% python3 -q
>>> import numpy as np
>>> np.set_printoptions(precision=1, suppress=True, linewidth=140, legacy="1.25")
>>> data = np.loadtxt("a.csv", delimiter=",")
>>> print(data)
[[ 2.9 -1.  -0.5 -2.4 -2.  -4.6]
 [ 2.1 -6.6 -2.9  1.5 -4.3  4.1]
 [-1.7 -3.9 -2.5 -3.4  0.5 -1. ]]
>>> def softmax(z):
...     e = np.exp(z - z.max(axis=-1, keepdims=True))
...     return e / e.sum(axis=-1, keepdims=True)
... 
>>> print(np.round(softmax(10 * data[0]), 1) + 0)
[1. 0. 0. 0. 0. 0.]
>>> print(softmax(data).sum(axis=1))
[1. 1. 1.]
>>> scores = data @ data.T / np.sqrt(6)
>>> print(np.round(softmax(scores), 1) + 0)
[[1. 0. 0.]
 [0. 1. 0.]
 [0. 0. 1.]]
>>> print(softmax(scores).round(6).argmax(axis=1))
[0 1 2]
>>> vec = np.array([-5, 0, 5, -4, 4, 2])
>>> a = np.maximum(data @ vec, 0)
>>> print(data * (a > 1e-9)[:, None])
[[ 0.  -0.  -0.  -0.  -0.  -0. ]
 [ 0.  -0.  -0.   0.  -0.   0. ]
 [-1.7 -3.9 -2.5 -3.4  0.5 -1. ]]
>>> print(np.tanh(data @ vec))
[-1. -1.  1.]
>>> print(np.maximum(data @ (3 * vec), 0))
[ 0.   0.  28.8]
>>> print(data.T @ a)
[-16.3 -37.4 -24.  -32.6   4.8  -9.6]
>>> print(np.flatnonzero(a > 1e-9))
[2]
>>> vec = np.array([-1, -1, -4, -3, -4, 5])
>>> print(data @ np.ones(6))
[ -7.6  -6.1 -12. ]
>>> print(data * vec)
[[ -2.9   1.    2.    7.2   8.  -23. ]
 [ -2.1   6.6  11.6  -4.5  17.2  20.5]
 [  1.7   3.9  10.   10.2  -2.   -5. ]]
>>> print(np.einsum("ij,j->i", data, vec))
[-7.7 49.3 18.8]
>>> mat = np.array([[2, 0, 1, 0, 3, 0], [0, 2, 3, 3, 2, 3], [0, 2, 3, 2, 2, 1]])
>>> print(mat)
[[2 0 1 0 3 0]
 [0 2 3 3 2 3]
 [0 2 3 2 2 1]]
>>> vec = np.array([1, 0, 2, 3, 2, 2])
>>> print(np.sign((mat @ vec).round(6)))
[1 1 1]
>>> print((mat * vec).sum(axis=1))
[10 25 18]
>>> print(mat @ (2 * vec))
[20 50 36]
>>> print(mat @ np.ones(6))
[ 6. 13. 10.]
>>> print(np.linalg.norm(mat @ vec) <= np.linalg.norm(mat, 2) * np.linalg.norm(vec) + 1e-9)
True
>>> print(mat @ np.eye(6)[0])
[2. 0. 0.]
>>> print(mat * vec)
[[2 0 2 0 6 0]
 [0 0 6 9 4 6]
 [0 0 6 6 4 2]]
>>> J = np.load("test15.npy")
>>> print(J)
[[ 6  0  0  0]
 [ 0 -9  0  0]
 [ 0  0 -6  0]
 [ 0  0  0 -5]]
>>> proj = np.triu(np.array([[3, -1, 2, 3], [-2, 2, -2, 1], [1, -1, 1, 1], [-2, 2, -3, 0]]), 1) + np.eye(4)
>>> Y = proj @ J @ np.linalg.inv(proj)
>>> print(np.linalg.matrix_rank(Y))
4
>>> print(proj @ J - J @ proj)
[[  0.  15. -24. -33.]
 [  0.   0.  -6.   4.]
 [  0.   0.   0.   1.]
 [  0.   0.   0.   0.]]
>>> print(round(float(np.linalg.det(Y)), 1))
-1620.0
>>> print(round(np.linalg.det(J), 1))
-1620.0
>>> print((J != 0).astype(int))
[[1 0 0 0]
 [0 1 0 0]
 [0 0 1 0]
 [0 0 0 1]]
>>> print(np.linalg.matrix_rank(J - J[0, 0] * np.eye(4)))
3
>>> print(np.sort(np.linalg.eigvals(J)))
[-9. -6. -5.  6.]
>>> print(np.linalg.matrix_power(J - np.diag(np.diag(J)), 4))
[[0 0 0 0]
 [0 0 0 0]
 [0 0 0 0]
 [0 0 0 0]]
>>> print(np.prod(np.diag(J)), round(float(np.linalg.det(J)), 1))
-1620 -1620.0
>>> rng = np.random.default_rng(241454)
>>> E = (rng.random((3, 3)) < 0.3) + np.eye(3)
>>> E /= E.sum(axis=1, keepdims=True)
>>> print(E)
[[0.7 0.3 0. ]
 [0.2 0.5 0.2]
 [0.5 0.  0.5]]
>>> idx = rng.permutation(3)
>>> Y = E[:, idx] * rng.choice([-1, 1], 3)
>>> print(Y)
[[-0.   0.7  0.3]
 [-0.2  0.2  0.5]
 [-0.5  0.5  0. ]]
>>> U, _, vt = np.linalg.svd(E.T @ Y)
>>> print(idx)
[2 0 1]
>>> print(np.round(U @ vt, 1) + 0)
[[ 0.  1.  0.]
 [ 0.  0.  1.]
 [-1.  0.  0.]]
>>> W = np.array([[0, 1, 1, 1],
...     [1, 1, 1, 0],
...     [1, 2, 1, 0],
...     [2, 1, 0, 2],
...     [0, 2, 0, 0],
...     [2, 0, 0, 0]])
>>> beta = np.array([0, 1, 0, 0])
>>> H = np.maximum(mat @ W + beta, 0)
>>> print((H > 0).astype(int))
[[1 1 1 1]
 [1 1 1 1]
 [1 1 1 1]]
>>> cent = np.array([[0, -2], [2, 2], [2, 2], [-2, -1]])
>>> print((H @ cent).round(6).argmax(axis=1))
[0 0 0]
>>> print(W @ cent)
[[ 2  3]
 [ 4  2]
 [ 6  4]
 [-2 -4]
 [ 4  4]
 [ 0 -4]]
